% ipython --no-banner

In [1]: import numpy as np

In [2]: from numpy import linalg as LA

In [3]: np.set_printoptions(suppress=True, linewidth=140)

In [4]: def rnd(a):
   ...:     return np.round(a, 4) + 0
   ...: 

In [5]: E = np.load("sample13.npy")

In [6]: print(E)
[[-2  0 -2 -1  0  1]
 [ 2 -1 -1 -2  1  0]
 [ 1  1 -2  0 -2  1]
 [ 0  2 -2  0  0  1]]

In [7]: x = np.array([-2, -1, -1, 2, 0, 1])

In [8]: h = np.maximum(E @ x, 0)

In [9]: print(rnd(np.tanh(E @ x)))
[ 0.9999 -1.      0.      0.7616]

In [10]: out = np.array([[1, 0], [-3, 1], [-1, -3], [0, 3], [0, 2], [0, -3]])

In [11]: print(np.einsum("ik,kj->ij", E, out))
[[ 0  0]
 [ 6 -2]
 [ 0  0]
 [-4  5]]

In [12]: print(np.einsum("ij,ij->i", E, E))
[10 11 11  9]

In [13]: rng = np.random.default_rng(67178)

In [14]: t = rng.uniform(0, 2 * np.pi, 28)

In [15]: Q, _ = LA.qr(np.array([[1.3, -0.5],
    ...:     [1.3, 0.7],
    ...:     [-0.1, -1.5],
    ...:     [-0.5, 1.0],
    ...:     [-0.2, 0.3],
    ...:     [-0.8, -0.4]]))

In [16]: K = 20 * np.c_[np.cos(t), np.sin(t)] @ Q.T

In [17]: print(rnd(K))
[[-11.9968 -13.0097   2.2215   3.9323   1.6573   7.98  ]
 [  0.3486  10.95   -13.6184   7.0015   1.9172  -6.4666]
 [ 10.9941  13.603   -4.1904  -2.4725  -1.2064  -8.3042]
 [ -0.095  -10.7853  13.7128  -7.1588  -1.9727   6.363 ]
 [ 13.5487   9.9782   3.5354  -7.6143  -2.7482  -6.232 ]
 [  9.503   13.9711  -6.4593  -0.6476  -0.6314  -8.483 ]
 [ 13.0691   5.6704   8.4802 -10.0065  -3.386   -3.6792]
 [ 11.8068   2.4909  11.0353 -10.8114  -3.5482  -1.7717]
 [-13.1784  -6.0573  -8.1159   9.8616   3.3512   3.9102]
 [  9.4573  -1.4442  13.2488 -10.975   -3.4815   0.6092]
 [-12.2205  -3.379  -10.3952  10.6512   3.5237   2.3061]
 [ -1.1767 -11.462   13.2769  -6.4703  -1.731    6.7898]
 [  0.9355  11.317  -13.3816   6.6278   1.786   -6.6981]
 [ -3.5257   8.0206 -14.5317   9.1276   2.6888  -4.6397]
 [-12.051  -12.965    2.0988   4.0198   1.6841   7.955 ]
 [ -0.716   10.2334 -13.9826   7.6451   2.1456  -6.0167]
 [  2.8685  12.3821 -12.4176   5.3001   1.3273  -7.3758]
 [-12.4011 -12.6313   1.249    4.6148   1.8651   7.7672]
 [  0.3081 -10.5157  13.853   -7.4038  -2.0595   6.1937]
 [ -4.8823   6.774  -14.5685   9.7234   2.918   -3.8697]
 [ -3.7507   7.8223 -14.5487   9.2321   2.7284  -4.517 ]
 [ -0.3945  10.4567 -13.8815   7.4555   2.0779  -6.1567]
 [-13.3497  -6.7642  -7.4161   9.567    3.278    4.3314]
 [ -5.6557 -13.4998  10.4915  -3.1044  -0.5881   8.1064]
 [ 13.2738   6.4316   7.7509  -9.7106  -3.3141  -4.1334]
 [  4.4978  -7.14    14.5743  -9.5631  -2.8554   4.0955]
 [-12.2836 -12.7529   1.5466   4.4086   1.8025   7.8359]
 [ -0.3952  10.4562 -13.8817   7.4559   2.0781  -6.1564]]

In [18]: # rows and columns are dependent

In [19]: basis = K[[24, 18]].astype(float)

In [20]: for _ in range(5):
    ...:     lab = LA.norm(K[:, None] - basis, axis=-1).argmin(axis=1)
    ...:     basis = np.array([K[lab == j].mean(axis=0) for j in range(2)])
    ...: 

In [21]: print(lab)
[1 0 0 1 0 0 0 0 1 1 1 1 0 0 1 0 0 1 1 0 0 0 1 1 0 1 1 0]

In [22]: print(rnd(basis))
[[ 4.1789  9.3705 -6.9773  1.8871  0.3222 -5.6333]
 [-6.165  -9.4159  4.642   0.1831  0.3441  5.711 ]]
